% ipython --no-banner

In [1]: import numpy as np

In [2]: np.set_printoptions(precision=2, suppress=True, linewidth=120)

In [3]: E = np.tril(np.array([[2, -3, -4], [-5, 2, -2], [2, 4, 1]]), -1) + np.eye(3, dtype=int)

In [4]: print(E)
[[ 1  0  0]
 [-5  1  0]
 [ 2  4  1]]

In [5]: Y = np.linalg.inv(E)

In [6]: print(np.linalg.det(E) * Y)
[[  1.  -0.  -0.]
 [  5.   1.   0.]
 [-22.  -4.   1.]]

In [7]: print(round(np.linalg.slogdet(E)[0], 2))
1.0

In [8]: print(Y)
[[  1.  -0.  -0.]
 [  5.   1.   0.]
 [-22.  -4.   1.]]

In [9]: print(E @ Y)
[[1. 0. 0.]
 [0. 1. 0.]
 [0. 0. 1.]]

In [10]: print(np.poly(Y))
[ 1. -3.  3. -1.]

In [11]: print(np.round(np.linalg.eigvals(Y).sum().real, 2))
3.0

In [12]: print(np.einsum("ii->", Y))
3.0

In [13]: print(np.linalg.eigvals(Y))
[1. 1. 1.]

In [14]: rng = np.random.default_rng(209693)

In [15]: idx = rng.permutation(3)

In [16]: print(idx)
[0 1 2]

In [17]: Y = E[idx][:, idx]

In [18]: print(Y)
[[ 1  0  0]
 [-5  1  0]
 [ 2  4  1]]

In [19]: print(round(np.linalg.det(Y), 2), round(float(np.linalg.det(E[idx])), 2))
1.0 1.0

In [20]: print(np.allclose(Y, E))
True

In [21]: print(np.abs(np.linalg.svd(E)[2][-1]))
[0.04 0.22 0.97]

In [22]: print(np.argsort(-np.linalg.norm(E, axis=0).round(6), kind="stable")[:3])
[0 1 2]

In [23]: print(round(np.linalg.norm(E, 2) / np.linalg.norm(E), 2))
0.8

In [24]: print(np.linalg.matrix_rank(E, rtol=0.1))
2

In [25]: print(np.linalg.cond(E) > 100)
True

In [26]: O, r_ = np.linalg.qr(E)

In [27]: print(O.shape, r_.shape)
(3, 3) (3, 3)

In [28]: print(r_)
[[-5.48 -0.55 -0.37]
 [ 0.   -4.09 -0.93]
 [ 0.    0.    0.04]]

In [29]: print(np.round(np.trace(O @ O.T), 2))
3.0

In [30]: K = np.loadtxt("test11.csv", delimiter=",")

In [31]: print(K)
[[-0.2  -0.47  0.6   0.61]
 [-0.74 -0.41 -0.03 -0.53]
 [ 0.25 -0.67 -0.66  0.22]
 [ 0.59 -0.39  0.44 -0.55]]

In [32]: # columns are unit length and at right angles

In [33]: vec = np.array([3, 1, 3, 0])

In [34]: print(np.round(K.T @ (K @ vec), 2) + 0)
[3. 1. 3. 0.]

In [35]: print(4 - np.linalg.matrix_rank(K - np.eye(4), tol=1e-8))
1

In [36]: print([p for p in range(1, 25) if np.allclose(np.linalg.matrix_power(K, p), np.eye(4))])
[]

In [37]: m1 = np.eye(3, dtype=int)[rng.permutation(3)] * np.array([0, -1, -3])

In [38]: print(m1)
[[ 0 -1  0]
 [ 0  0 -3]
 [ 0  0  0]]

In [39]: # triangular: eigenvalues sit on the diagonal

In [40]: left, sv, Vh = np.linalg.svd(m1)

In [41]: evecs = Vh[:(sv > 1e-8).sum()]

In [42]: vec = m1[0] + 5 * m1[2] + rng.integers(2) * np.eye(3)[2]

In [43]: print(vec)
[ 0. -1.  1.]

In [44]: print(evecs.T @ evecs)
[[0. 0. 0.]
 [0. 1. 0.]
 [0. 0. 1.]]

In [45]: print(round(float(np.linalg.norm(vec - evecs.T @ evecs @ vec)), 2))
0.0

In [46]: print(np.diag(evecs.T @ evecs))
[0. 1. 1.]

In [47]: print(np.allclose(evecs.T @ evecs @ vec, vec))
True

In [48]: print(np.linalg.matrix_rank(np.vstack([m1, vec])))
2

In [49]: print(np.linalg.eigvals(m1))
[0. 0. 0.]

In [50]: print(np.poly(m1))
[1. 0. 0. 0.]

In [51]: print(round(np.linalg.det(m1[::-1]), 2))
0.0

In [52]: print(round(float(np.linalg.det(2 * m1)), 2), round(np.linalg.det(m1), 2))
0.0 0.0

In [53]: print(round(np.linalg.norm(K[1] - K[0]), 2))
1.41

In [54]: print(np.linalg.norm(K, axis=1))
[1. 1. 1. 1.]

In [55]: print(round(K[1] @ K[0], 2))
0.0

In [56]: print(np.linalg.norm(K, axis=0))
[1. 1. 1. 1.]

In [57]: print(round(float(np.linalg.norm(K[1], 1)), 2), round(np.linalg.norm(K[1], np.inf), 2))
1.71 0.74

In [58]: print(round(np.linalg.norm(K, 1), 2), round(np.linalg.norm(K, np.inf), 2))
1.95 1.97

In [59]: print(round(float(np.linalg.norm(K) ** 2 / np.linalg.norm(K, 2) ** 2), 2))
4.0

In [60]: np.linalg.norm(K, axis=2)
AxisError: axis 2 is out of bounds for array of dimension 2


In [61]: print(np.linalg.norm(K, axis=1).argmax())
0

In [62]: print(np.linalg.norm(m1, axis=0))
[0. 1. 3.]

In [63]: print(np.linalg.svd(m1, compute_uv=False))
[3. 1. 0.]

In [64]: print(m1 @ m1.T)
[[1 0 0]
 [0 9 0]
 [0 0 0]]

In [65]: print(m1 @ np.linalg.pinv(m1) @ m1)
[[ 0. -1.  0.]
 [ 0.  0. -3.]
 [ 0.  0.  0.]]

In [66]: print(np.linalg.lstsq(m1[:-1].T, m1[-1])[2])
2

In [67]: print(round(np.trace(np.linalg.pinv(m1) @ m1), 2))
2.0

In [68]: print(np.unique(m1.round(6), axis=0).shape)
(3, 3)

In [69]: W0 = np.load("sample17.npy")

In [70]: print(W0)
[[1.3 2. ]
 [1.  2.3]]

In [71]: vec = np.array([1, 2])

In [72]: y = W0 @ vec

In [73]: print(y)
[5.3 5.6]

In [74]: print(np.linalg.solve(W0.T, W0[0]))
[ 1. -0.]

In [75]: print(np.linalg.solve(W0, y + W0[:, 0]))
[2. 2.]

In [76]: print(round(float(np.einsum("ii->", W0)), 2))
3.6

In [77]: print(round(float(np.linalg.det(W0[::-1])), 2))
-0.99

In [78]: print(np.linalg.eigvals(W0))
[0.3 3.3]

In [79]: print(np.einsum("ij,ji->", W0, W0))
10.98

In [80]: print(np.kron(np.eye(2, dtype=int), W0))
[[1.3 2.  0.  0. ]
 [1.  2.3 0.  0. ]
 [0.  0.  1.3 2. ]
 [0.  0.  1.  2.3]]

In [81]: print(round(np.linalg.det(W0.T), 2))
0.99

In [82]: feats = np.load("layer4.npy")

In [83]: print(feats)
[[ 5  0  0  0  0]
 [ 5 -2  0  0  0]
 [ 2  2  3  0  0]
 [ 0 -5  0 -3  0]
 [ 3  2  0  3  0]]

In [84]: r = np.linalg.matrix_rank(feats)

In [85]: print(r)
4

In [86]: N = np.linalg.svd(feats)[2][r:].T

In [87]: print(np.linalg.matrix_rank(feats.T @ feats), np.linalg.matrix_rank(feats @ feats.T))
4 4

In [88]: print(N @ N.T)
[[0. 0. 0. 0. 0.]
 [0. 0. 0. 0. 0.]
 [0. 0. 0. 0. 0.]
 [0. 0. 0. 0. 0.]
 [0. 0. 0. 0. 1.]]

In [89]: print(N[:, 0] / N[np.abs(N[:, 0]).round(6).argmax(), 0])
[0. 0. 0. 0. 1.]

In [90]: print(N.shape)
(5, 1)

In [91]: print(feats @ N)
[[0.]
 [0.]
 [0.]
 [0.]
 [0.]]

In [92]: print([int(np.linalg.matrix_rank(np.delete(feats, i, axis=0))) for i in range(5)])
[4, 4, 3, 4, 4]

In [93]: r = np.linalg.matrix_rank(m1)

In [94]: print(r)
2

In [95]: N = np.linalg.svd(m1)[2][r:].T

In [96]: print(N.shape)
(3, 1)

In [97]: print([int(np.linalg.matrix_rank(m1[:, :j + 1])) for j in range(3)])
[0, 1, 2]

In [98]: print(np.allclose(m1 @ N, 0))
True

In [99]: print(m1 @ N)
[[0.]
 [0.]
 [0.]]

In [100]: print(N @ N.T)
[[1. 0. 0.]
 [0. 0. 0.]
 [0. 0. 0.]]

In [101]: print([int(np.linalg.matrix_rank(np.delete(m1, i, axis=0))) for i in range(3)])
[1, 1, 2]

In [102]: print(N[:, 0] / N[np.abs(N[:, 0]).round(6).argmax(), 0])
[1. 0. 0.]

In [103]: print(np.linalg.matrix_rank(m1.T @ m1), np.linalg.matrix_rank(m1 @ m1.T))
2 2

In [104]: print(np.abs(np.diag(np.linalg.qr(feats)[1])) > 1e-9)
[ True  True  True  True False]

In [105]: print(np.argsort(-np.linalg.norm(feats, axis=0).round(6), kind="stable")[:3])
[0 1 3]

In [106]: print(round(float(np.linalg.norm(feats, 2) / np.linalg.norm(feats)), 2))
0.72

In [107]: M = np.load("run7.npy")

In [108]: print(M)
[[3 4 1]
 [3 4 1]
 [3 4 1]
 [1 6 2]
 [3 4 1]
 [3 4 1]
 [3 4 1]
 [0 8 3]
 [5 2 0]
 [0 8 3]
 [5 2 0]
 [1 6 2]
 [1 6 2]
 [0 8 3]
 [0 8 3]
 [0 8 3]
 [5 2 0]
 [3 4 1]
 [5 2 0]
 [3 4 1]
 [0 8 3]
 [0 8 3]]

In [109]: vec = np.array([9, 7, 7])

In [110]: y = M @ vec

In [111]: print(np.linalg.solve(M.T @ M, M.T @ y))
[9. 7. 7.]

In [112]: print(np.linalg.lstsq(M, y)[0])
[9. 7. 7.]

In [113]: y = y + 0.3 * rng.normal(size=22)

In [114]: print(y)
[62.44 61.66 62.09 65.12 61.69 61.98 61.64 77.19 59.02 76.67 59.17 64.78 65.3  77.42 77.33 77.35 58.88 62.46 58.92
 61.78 76.68 77.53]

In [115]: beta, *_ = np.linalg.lstsq(M, y)

In [116]: print(round(np.linalg.norm(y - M @ beta), 2))
1.32

In [117]: print([round(float(np.linalg.norm(np.linalg.solve(M.T @ M + lam * np.eye(3), M.T @ y))), 2) for lam in (0, 1, 10, 100)])
[13.77, 12.22, 11.95, 10.16]

In [118]: print(np.round(M.T @ (y - M @ beta), 2) + 0)
[0. 0. 0.]

In [119]: Ac = (M - M.mean(axis=0)) / M.std(axis=0)

In [120]: print(Ac.std(axis=0))
[1. 1. 1.]

In [121]: beta = np.linalg.lstsq(np.delete(Ac, 1, axis=1), Ac[:, 1])[0]

In [122]: print(1 - np.var(Ac[:, 1] - np.delete(Ac, 1, axis=1) @ beta))
1.0

In [123]: Ac = M - M.mean(axis=0)

In [124]: left, sv, Vh = np.linalg.svd(Ac, full_matrices=False)

In [125]: print(np.abs(left[:, 0]).argmax())
8

In [126]: print(np.abs(Vh[0]).argmax())
1

In [127]: print(np.linalg.matrix_rank(Ac))
2

In [128]: print(np.abs(Vh[-1]))
[0.   0.45 0.89]

In [129]: print((np.sign(left[:, 0]) == np.sign(left[0, 0])).astype(int))
[1 1 1 0 1 1 1 0 1 0 1 0 0 0 0 0 1 1 1 1 0 0]

In [130]: print(Vh[0] * np.sign(Vh[0, np.abs(Vh[0]).argmax()]))
[-0.59  0.72  0.36]

In [131]: print(sv.round(2) + 0)
[14.51  0.89  0.  ]

In [132]: print(round(float((sv ** 2).sum() ** 2 / (sv ** 4).sum()), 2))
1.01
